>>> import numpy as np
>>> np.set_printoptions(precision=2, suppress=True, linewidth=200)
>>> E = np.load("data.npy")
>>> print(E)
[[ 60 -34  42  -1]
 [-34  40 -26 -25]
 [ 42 -26  55   6]
 [ -1 -25   6  60]]
>>> evals, vecs = np.linalg.eigh(E)
>>> print(np.linalg.svd(E, compute_uv=False))
[125.21  65.46  18.55   5.78]
>>> print(np.unique(evals.round(6) + 0, return_counts=True)[1])
[1 1 1 1]
>>> print(np.abs(vecs[:, -1]).round(6).argmax())
0
>>> print(np.round(vecs.T @ E @ vecs, 2) + 0)
[[  5.78   0.     0.     0.  ]
 [  0.    18.55   0.     0.  ]
 [  0.     0.    65.46   0.  ]
 [  0.     0.     0.   125.21]]
>>> print(np.abs(vecs[:, -1]))
[0.62 0.49 0.57 0.23]
>>> evals, vecs = np.linalg.eig(E)
>>> print(np.sort(np.linalg.eigvals(np.linalg.inv(E))))
[0.01 0.02 0.05 0.17]
>>> print(np.round(E @ vecs[:, 0] - evals[0] * vecs[:, 0], 2) + 0)
[0. 0. 0. 0.]
>>> print((E + E.T) / 2)
[[ 60. -34.  42.  -1.]
 [-34.  40. -26. -25.]
 [ 42. -26.  55.   6.]
 [ -1. -25.   6.  60.]]
>>> print(E @ E)
[[ 6521 -4467  5708   982]
 [-4467  4057 -4048 -2622]
 [ 5708 -4048  5501  1298]
 [  982 -2622  1298  4262]]
>>> print(np.allclose(E @ E.T, E.T @ E))
True
>>> print(np.linalg.matrix_power(E, 2))
[[ 6521 -4467  5708   982]
 [-4467  4057 -4048 -2622]
 [ 5708 -4048  5501  1298]
 [  982 -2622  1298  4262]]
>>> print((E - E.T) / 2)
[[0. 0. 0. 0.]
 [0. 0. 0. 0.]
 [0. 0. 0. 0.]
 [0. 0. 0. 0.]]
>>> evals, vecs = np.linalg.eigh(E)
>>> vec = np.array([4, 0, 0, 2])
>>> print(vecs * np.maximum(evals, 0) @ vecs.T)
[[ 60. -34.  42.  -1.]
 [-34.  40. -26. -25.]
 [ 42. -26.  55.   6.]
 [ -1. -25.   6.  60.]]
>>> L = np.linalg.cholesky(E)
>>> print(np.linalg.eigvalsh(E).min() > 0)
True
>>> print(round(np.prod(np.diag(L)) ** 2, 2), np.round(np.linalg.det(E), 2))
878200.0 878200.0
>>> J = np.array([[-7, 2, -11], [1, 10, -3], [-7, 2, -11], [-6, 3, -10]])
>>> print(round(float(np.trace(np.linalg.pinv(J) @ J)), 2))
2.0
>>> print(np.linalg.lstsq(J[:-1].T, J[-1])[2])
2
>>> print(J @ np.linalg.pinv(J) @ J)
[[ -7.   2. -11.]
 [  1.  10.  -3.]
 [ -7.   2. -11.]
 [ -6.   3. -10.]]
>>> data = np.load("m.npy")
>>> print(data)
[[0.25 0.   0.75]
 [0.14 0.57 0.29]
 [0.5  0.33 0.17]]
>>> rng = np.random.default_rng(8602)
>>> labels = rng.permutation(3)
>>> B = data[:, labels] * rng.choice([-1, 1], 3)
>>> print(B)
[[ 0.75 -0.   -0.25]
 [ 0.29 -0.57 -0.14]
 [ 0.17 -0.33 -0.5 ]]
>>> U, _, Vt = np.linalg.svd(data.T @ B)
>>> print(np.round(np.linalg.lstsq(data, B)[0], 2) + 0)
[[ 0.  0. -1.]
 [ 0. -1.  0.]
 [ 1.  0.  0.]]
>>> print(labels)
[2 1 0]
>>> print(np.allclose(data @ data.T, data.T @ data))
False
>>> print(data @ data)
[[0.44 0.25 0.32]
 [0.26 0.42 0.32]
 [0.26 0.24 0.5 ]]
>>> print(np.trace(data))
0.99
>>> print(round(np.linalg.det(data), 2))
-0.18
>>> print(round(float(np.abs(np.linalg.eigvals(data)).max()), 2))
1.0
>>> print((data + data.T) / 2)
[[0.25 0.07 0.62]
 [0.07 0.57 0.31]
 [0.62 0.31 0.17]]
>>> W0 = np.load("arr.npy")
>>> print(W0)
[[7 0 0 0 0 0]
 [7 6 0 0 0 0]
 [2 4 1 0 0 0]
 [5 7 5 6 0 0]
 [9 9 9 9 6 0]
 [8 2 5 1 9 9]]
>>> # triangular: eigenvalues sit on the diagonal
>>> vec = np.array([0, 0, 1, 1, 2, -3])
>>> print((W0 * vec).sum(axis=1))
[ 0  0  1 11 30 -3]
>>> print((W0 @ vec).argmax())
4
>>> print(W0 @ vec)
[ 0  0  1 11 30 -3]
>>> print(W0 @ np.eye(6)[2])
[0. 0. 1. 5. 9. 5.]
>>> print(np.einsum("ij,j->i", W0, vec))
[ 0  0  1 11 30 -3]
>>> print(np.sign((W0 @ vec).round(6)))
[ 0  0  1  1  1 -1]
>>> print(W0 * vec)
[[  0   0   0   0   0   0]
 [  0   0   0   0   0   0]
 [  0   0   1   0   0   0]
 [  0   0   5   6   0   0]
 [  0   0   9   9  12   0]
 [  0   0   5   1  18 -27]]
>>> q, vecs = np.linalg.qr(W0[:, :2])[0], np.linalg.qr(W0[:, 2:])[0]
>>> s = np.linalg.svd(q.T @ vecs, compute_uv=False)
>>> print((s > 0.9).sum())
1
>>> print(np.degrees(np.arccos(s.clip(0, 1))))
[25.55 47.46]
>>> print(np.prod(np.diag(W0)), np.round(np.linalg.det(W0), 2))
13608 13608.0
>>> print([int(np.linalg.matrix_rank(np.linalg.matrix_power(W0, p))) for p in range(1, 7)])
[6, 6, 6, 6, 6, 6]
>>> F = np.load("out1.npy")
>>> print(F)
[[1.   0.9  0.81 0.73 0.66 0.59]
 [0.9  1.   0.9  0.81 0.73 0.66]
 [0.81 0.9  1.   0.9  0.81 0.73]
 [0.73 0.81 0.9  1.   0.9  0.81]
 [0.66 0.73 0.81 0.9  1.   0.9 ]
 [0.59 0.66 0.73 0.81 0.9  1.  ]]
>>> B = np.linalg.inv(F)
>>> print(np.allclose(B, F.T))
False
>>> print(round(float(np.linalg.slogdet(F)[0]), 2))
1.0
>>> C2 = F.T @ F
>>> print((F @ F.T).shape)
(6, 6)
>>> print(np.round(np.linalg.svd(F, compute_uv=False) ** 2, 2) + 0)
[24.55  0.38  0.04  0.01  0.    0.  ]
>>> K = np.load("block7.npy")
>>> print(K)
[[-2.  1.  0.  0.  0.  0.]
 [ 0. -2.  1.  0.  0.  0.]
 [ 0.  0. -2.  1.  0.  0.]
 [ 0.  0.  0. -2.  1.  0.]
 [ 0.  0.  0.  0. -2.  1.]
 [ 0.  0.  0.  0.  0. -2.]]
>>> # triangular, det is the product of the diagonal
>>> labels = rng.permutation(6)
>>> print(labels)
[4 5 2 1 0 3]
>>> B = K[labels][:, labels]
>>> print(np.sort(np.abs(np.linalg.eigvals(B))))
[2. 2. 2. 2. 2. 2.]
>>> print(B)
[[-2.  1.  0.  0.  0.  0.]
 [ 0. -2.  0.  0.  0.  0.]
 [ 0.  0. -2.  0.  0.  1.]
 [ 0.  0.  1. -2.  0.  0.]
 [ 0.  0.  0.  1. -2.  0.]
 [ 1.  0.  0.  0.  0. -2.]]
>>> print(np.allclose(B, K))
False
>>> print(np.round(np.linalg.det(B), 2), round(np.linalg.det(K[labels]), 2))
64.0 -64.0
>>> print(np.trace(B))
-12.0
>>> M = np.loadtxt("case10.csv", delimiter=",")
>>> print(M)
[[-49.   0.   3.   2.   0.   3.]
 [  1. -79.   2.   1.   2.   0.]
 [  0.   2. -80.   1.   0.   0.]
 [  0.   3.   0. -59.   2.   0.]
 [  2.   0.   2.   1. -60.   0.]
 [  2.   3.   2.   0.   2.  -9.]]
>>> B = np.array([[-3, 5, -1], [-1, 0, -5], [-2, -4, 0], [-4, 5, 2]])
>>> print(np.einsum("ij->j", E))
[ 67 -45  77  40]
>>> print(np.vstack([E, B.T]).shape)
(7, 4)
>>> print(np.linalg.matrix_rank(np.vstack([E, B.T])))
4
>>> print(E @ B)
[[-226  127  108]
 [ 214 -191 -216]
 [-234   20  100]
 [-224  271  246]]
>>> labels = rng.permutation(6)
>>> print(labels)
[0 2 4 3 5 1]
>>> B = M[labels][:, labels]
>>> print(np.diag(B))
[-49. -80. -60. -59.  -9. -79.]
>>> print(B)
[[-49.   3.   0.   2.   3.   0.]
 [  0. -80.   0.   1.   0.   2.]
 [  2.   2. -60.   1.   0.   0.]
 [  0.   0.   2. -59.   0.   3.]
 [  2.   2.   2.   0.  -9.   3.]
 [  1.   2.   2.   1.   0. -79.]]
>>> print(np.trace(B))
-336.0
